$ python3 -q
>>> import numpy as np
>>> import numpy.linalg as la
>>> np.set_printoptions(precision=2, suppress=True, linewidth=160, floatmode="fixed")
>>> cent = np.sign(np.array([[0, -1, -2, -3], [1, -2, 1, -1], [-2, -3, 0, 2], [3, -3, 1, 1]]))
>>> B = (np.tril(cent, -1) + np.eye(4)) @ (np.triu(cent, 1) + np.eye(4))
>>> ev = np.array([3, 3, 3, 1])
>>> M = np.rint(B * ev @ la.inv(B)) + 0
>>> M
array([[-1.00,  0.00, -2.00,  2.00],
       [-8.00,  3.00, -4.00,  4.00],
       [12.00,  0.00,  9.00, -6.00],
       [ 8.00,  0.00,  4.00, -1.00]])
>>> O = M.astype(float).copy()
>>> for j in range(4):
...     O[:, j] -= O[:, :j] @ (O[:, :j].T @ O[:, j])
...     O[:, j] /= la.norm(O[:, j])
... 
>>> O.round(2) + 0
array([[-0.06, -0.03, -0.62, -0.78],
       [-0.48,  0.87,  0.00,  0.00],
       [ 0.73,  0.40,  0.40, -0.39],
       [ 0.48,  0.27, -0.68,  0.49]])
>>> print(np.round(O.T @ M, 2) + 0)
[[16.52 -1.45 10.53 -6.90]
 [ 0.00  2.62  1.26  0.75]
 [ 0.00  0.00  2.13 -2.96]
 [ 0.00  0.00  0.00  0.29]]
>>> proj = np.triu(np.array([[1, 1, 2, -2], [2, -1, -1, -2], [2, 2, 1, 3], [-1, 2, 3, 3]]), 1) + np.eye(4)
>>> B = proj @ M @ la.inv(proj)
>>> np.poly(B)
array([  1.00, -10.00,  36.00, -54.00,  27.00])
>>> la.matrix_rank(B)
np.int64(4)
>>> A = np.load("mat.npy")
>>> A
array([[4.00, 3.00, 0.00, 3.00],
       [3.00, 4.00, 0.00, 3.00],
       [0.00, 0.00, 4.00, 0.00],
       [3.00, 3.00, 0.00, 4.00]])
>>> f = np.array([0, -2, 1, -1])
>>> B = A + np.outer(f, np.eye(4)[3])
>>> B
array([[4.00, 3.00, 0.00, 3.00],
       [3.00, 4.00, 0.00, 1.00],
       [0.00, 0.00, 4.00, 1.00],
       [3.00, 3.00, 0.00, 3.00]])
>>> la.matrix_rank(B - A)
np.int64(1)
>>> ev, V = la.eigh(A)
>>> vec = np.array([4, 2, 1, 5])
>>> (np.sign(V[:, -1].round(6)) == np.sign(V[0, -1].round(6))).astype(int)
array([1, 1, 0, 1])
>>> V * np.sqrt(ev) @ V.T
array([[1.72, 0.72, 0.00, 0.72],
       [0.72, 1.72, 0.00, 0.72],
       [0.00, 0.00, 2.00, 0.00],
       [0.72, 0.72, 0.00, 1.72]])
>>> print(V * np.maximum(ev, 0) @ V.T)
[[4.00 3.00 0.00 3.00]
 [3.00 4.00 0.00 3.00]
 [0.00 0.00 4.00 0.00]
 [3.00 3.00 0.00 4.00]]
>>> V * np.abs(ev) @ V.T
array([[4.00, 3.00, 0.00, 3.00],
       [3.00, 4.00, 0.00, 3.00],
       [0.00, 0.00, 4.00, 0.00],
       [3.00, 3.00, 0.00, 4.00]])
>>> low = la.cholesky(A)
>>> low
array([[2.00, 0.00, 0.00, 0.00],
       [1.50, 1.32, 0.00, 0.00],
       [0.00, 0.00, 2.00, 0.00],
       [1.50, 0.57, 0.00, 1.20]])
>>> A / np.sqrt(np.outer(np.diag(A), np.diag(A)))
array([[1.00, 0.75, 0.00, 0.75],
       [0.75, 1.00, 0.00, 0.75],
       [0.00, 0.00, 1.00, 0.00],
       [0.75, 0.75, 0.00, 1.00]])
>>> cent = np.array([[6, 5, 9], [2, 2, 6], [7, 0, 3]])
>>> rng = np.random.default_rng(8560)
>>> m1 = (rng.random((19, 3)) < 0.25) @ cent
>>> m1
array([[ 0,  0,  0],
       [ 7,  0,  3],
       [ 0,  0,  0],
       [ 0,  0,  0],
       [ 0,  0,  0],
       [ 2,  2,  6],
       [ 7,  0,  3],
       [ 0,  0,  0],
       [ 0,  0,  0],
       [ 0,  0,  0],
       [ 2,  2,  6],
       [ 2,  2,  6],
       [ 0,  0,  0],
       [ 7,  0,  3],
       [13,  5, 12],
       [ 0,  0,  0],
       [ 7,  0,  3],
       [ 0,  0,  0],
       [ 0,  0,  0]])
>>> dist = la.norm(m1[:, None] - m1[None], axis=-1)
>>> (dist + 1e9 * np.eye(19)).round(6).argmin(axis=1)
array([ 2,  6,  0,  0,  0, 10,  1,  0,  0,  0,  5,  5,  0,  1,  1,  0,  1,  0,  0])
>>> dist.shape
(19, 19)
>>> np.unravel_index(dist.round(6).argmax(), dist.shape)
(np.int64(0), np.int64(14))
>>> Xc = m1 - m1.mean(axis=0)
>>> V = la.svd(Xc)[2][:2]
>>> B = Xc - Xc @ V.T @ V
>>> (Xc @ V.T).std(axis=0)
array([4.71, 1.82])
>>> B = M / np.sqrt((M ** 2).mean(axis=1, keepdims=True))
>>> B[1]
array([-1.56,  0.59, -0.78,  0.78])
>>> M - M.mean(axis=1, keepdims=True)
array([[-0.75,  0.25, -1.75,  2.25],
       [-6.75,  4.25, -2.75,  5.25],
       [ 8.25, -3.75,  5.25, -9.75],
       [ 5.25, -2.75,  1.25, -3.75]])
>>> la.matrix_rank(B) == la.matrix_rank(M)
np.True_
>>> la.norm(B, axis=1)
array([2.00, 2.00, 2.00, 2.00])
>>> W0 = np.load("x.npy")
>>> W0
array([[ 5,  2],
       [ 3, -3]])
>>> lab = rng.permutation(2)
>>> B = W0[:, lab] * rng.choice([-1, 1], 2)
>>> B
array([[-5,  2],
       [-3, -3]])
>>> left, _, Vt = la.svd(W0.T @ B)
>>> np.round(la.lstsq(W0, B)[0], 2) + 0
array([[-1.00,  0.00],
       [ 0.00,  1.00]])
>>> np.round(left @ Vt, 2) + 0
array([[-1.00,  0.00],
       [ 0.00,  1.00]])
>>> vec = np.array([6, 6])
>>> y = B @ vec
>>> y
array([-18, -36])
>>> print(la.solve(B, y + B[:, 0]))
[7.00 6.00]
>>> print(la.solve(B, y))
[6.00 6.00]
>>> la.solve(B, B[:, 1])
array([-0.00,  1.00])
>>> data = np.array([[-2, -2, 0, 2], [0, 1, 0, 0], [-3, 3, 2, 0], [2, 2, 3, -1]])
>>> data
array([[-2, -2,  0,  2],
       [ 0,  1,  0,  0],
       [-3,  3,  2,  0],
       [ 2,  2,  3, -1]])
>>> f = np.array([0, 8, 2, 9])
>>> B = data + np.outer(f, np.eye(4)[3])
>>> la.matrix_rank(B - data)
np.int64(1)
>>> np.round(la.det(B) / la.det(data), 2), round(1 + la.solve(data, f)[3], 2)
(np.float64(15.18), np.float64(15.18))
>>> B
array([[-2.00, -2.00,  0.00,  2.00],
       [ 0.00,  1.00,  0.00,  8.00],
       [-3.00,  3.00,  2.00,  2.00],
       [ 2.00,  2.00,  3.00,  8.00]])
>>> la.matrix_rank(la.inv(B) - la.inv(data), tol=1e-8)
np.int64(1)
>>> K = np.maximum(np.array([[1],
...     [-5],
...     [1],
...     [3],
...     [0],
...     [-2],
...     [-1],
...     [3],
...     [5],
...     [0],
...     [1],
...     [5],
...     [4],
...     [2],
...     [-1],
...     [2],
...     [-2],
...     [-1],
...     [-2],
...     [5],
...     [-1],
...     [-4]]) @ np.array([[-2, -3, -3]]) + np.array([0, -1, -3]), 0)
>>> print(K)
[[ 0  0  0]
 [10 14 12]
 [ 0  0  0]
 [ 0  0  0]
 [ 0  0  0]
 [ 4  5  3]
 [ 2  2  0]
 [ 0  0  0]
 [ 0  0  0]
 [ 0  0  0]
 [ 0  0  0]
 [ 0  0  0]
 [ 0  0  0]
 [ 0  0  0]
 [ 2  2  0]
 [ 0  0  0]
 [ 4  5  3]
 [ 2  2  0]
 [ 4  5  3]
 [ 0  0  0]
 [ 2  2  0]
 [ 8 11  9]]
>>> # rows and columns are dependent
>>> W = np.array([[-1, -2], [2, 2], [0, 0]])
>>> c = np.array([2, 2])
>>> H = np.maximum(K @ W + c, 0)
>>> print((H > 0).mean(axis=0))
[1.00 1.00]
>>> print((H > 0).astype(int))
[[1 1]
 [1 1]
 [1 1]
 [1 1]
 [1 1]
 [1 1]
 [1 1]
 [1 1]
 [1 1]
 [1 1]
 [1 1]
 [1 1]
 [1 1]
 [1 1]
 [1 1]
 [1 1]
 [1 1]
 [1 1]
 [1 1]
 [1 1]
 [1 1]
 [1 1]]
>>> H
array([[ 2,  2],
       [20, 10],
       [ 2,  2],
       [ 2,  2],
       [ 2,  2],
       [ 8,  4],
       [ 4,  2],
       [ 2,  2],
       [ 2,  2],
       [ 2,  2],
       [ 2,  2],
       [ 2,  2],
       [ 2,  2],
       [ 2,  2],
       [ 4,  2],
       [ 2,  2],
       [ 8,  4],
       [ 4,  2],
       [ 8,  4],
       [ 2,  2],
       [ 4,  2],
       [16,  8]])
>>> la.matrix_rank(H)
np.int64(2)
>>> cent = np.array([[-1, 0, 0], [2, -3, 1]])
>>> W @ cent
array([[-3,  6, -2],
       [ 2, -6,  2],
       [ 0,  0,  0]])
>>> H @ cent
array([[  2,  -6,   2],
       [  0, -30,  10],
       [  2,  -6,   2],
       [  2,  -6,   2],
       [  2,  -6,   2],
       [  0, -12,   4],
       [  0,  -6,   2],
       [  2,  -6,   2],
       [  2,  -6,   2],
       [  2,  -6,   2],
       [  2,  -6,   2],
       [  2,  -6,   2],
       [  2,  -6,   2],
       [  2,  -6,   2],
       [  0,  -6,   2],
       [  2,  -6,   2],
       [  0, -12,   4],
       [  0,  -6,   2],
       [  0, -12,   4],
       [  2,  -6,   2],
       [  0,  -6,   2],
       [  0, -24,   8]])
>>> f, r1 = H[20], H[7]
>>> f @ f
np.int64(20)
>>> p = (f @ r1) / (f @ f) * f
>>> round(float(la.norm(f + r1) ** 2 + la.norm(f - r1) ** 2), 2)
56.0
>>> r1 - p
array([-0.40,  0.80])
>>> Xc = K - K.mean(axis=0)
>>> V = la.svd(Xc)[2][:2]
>>> B = Xc - Xc @ V.T @ V
>>> (Xc @ V.T).std(axis=0)
array([5.50, 0.68])
>>> np.round(K @ la.pinv(K) @ K, 2) + 0
array([[ 0.00,  0.00,  0.00],
       [10.00, 14.00, 12.00],
       [ 0.00,  0.00,  0.00],
       [ 0.00,  0.00,  0.00],
       [ 0.00,  0.00,  0.00],
       [ 4.00,  5.00,  3.00],
       [ 2.00,  2.00,  0.00],
       [ 0.00,  0.00,  0.00],
       [ 0.00,  0.00,  0.00],
       [ 0.00,  0.00,  0.00],
       [ 0.00,  0.00,  0.00],
       [ 0.00,  0.00,  0.00],
       [ 0.00,  0.00,  0.00],
       [ 0.00,  0.00,  0.00],
       [ 2.00,  2.00,  0.00],
       [ 0.00,  0.00,  0.00],
       [ 4.00,  5.00,  3.00],
       [ 2.00,  2.00,  0.00],
       [ 4.00,  5.00,  3.00],
       [ 0.00,  0.00,  0.00],
       [ 2.00,  2.00,  0.00],
       [ 8.00, 11.00,  9.00]])
>>> np.unique(K.round(6), axis=0).shape
(5, 3)
>>> print(np.allclose(K[:-1].T @ la.lstsq(K[:-1].T, K[-1])[0], K[-1]))
True
>>> Xc = K - K.mean(axis=0)
>>> left, s, Vt = la.svd(Xc, full_matrices=False)
>>> s.round(2) + 0
array([25.82,  3.20,  0.00])
>>> Vt[0] * np.sign(Vt[0, np.abs(Vt[0]).argmax()])
array([0.49, 0.67, 0.55])
>>> np.round(s ** 2 / (s ** 2).sum(), 2) + 0
array([0.98, 0.02, 0.00])
>>> np.round((s ** 2).sum() ** 2 / (s ** 4).sum(), 2)
np.float64(1.03)
>>> E = np.load("block5.npy")
>>> E
array([[ 0.37, -2.22,  0.00],
       [-0.55,  3.27,  0.03],
       [ 0.05,  0.01, -0.06],
       [ 0.59, -3.34, -0.03],
       [-0.42,  2.25,  0.02],
       [ 0.03, -0.10,  0.10],
       [-0.04, -0.06,  0.05],
       [ 0.59, -3.24, -0.02],
       [ 0.03, -0.03,  0.00],
       [-0.26,  1.08,  0.01],
       [ 0.10,  0.11,  0.00],
       [-0.37,  2.31,  0.04],
       [-0.19,  1.04, -0.02],
       [-0.45,  2.18, -0.03],
       [-0.31,  2.24,  0.02],
       [ 0.01, -0.07, -0.04],
       [-0.20,  1.03, -0.06]])
>>> round(la.norm(E[4] - E[1]), 2)
np.float64(1.03)
>>> np.round(E[4] @ E[1], 2)
np.float64(7.59)
>>> np.round(la.norm(E, 2), 2)
np.float64(7.92)
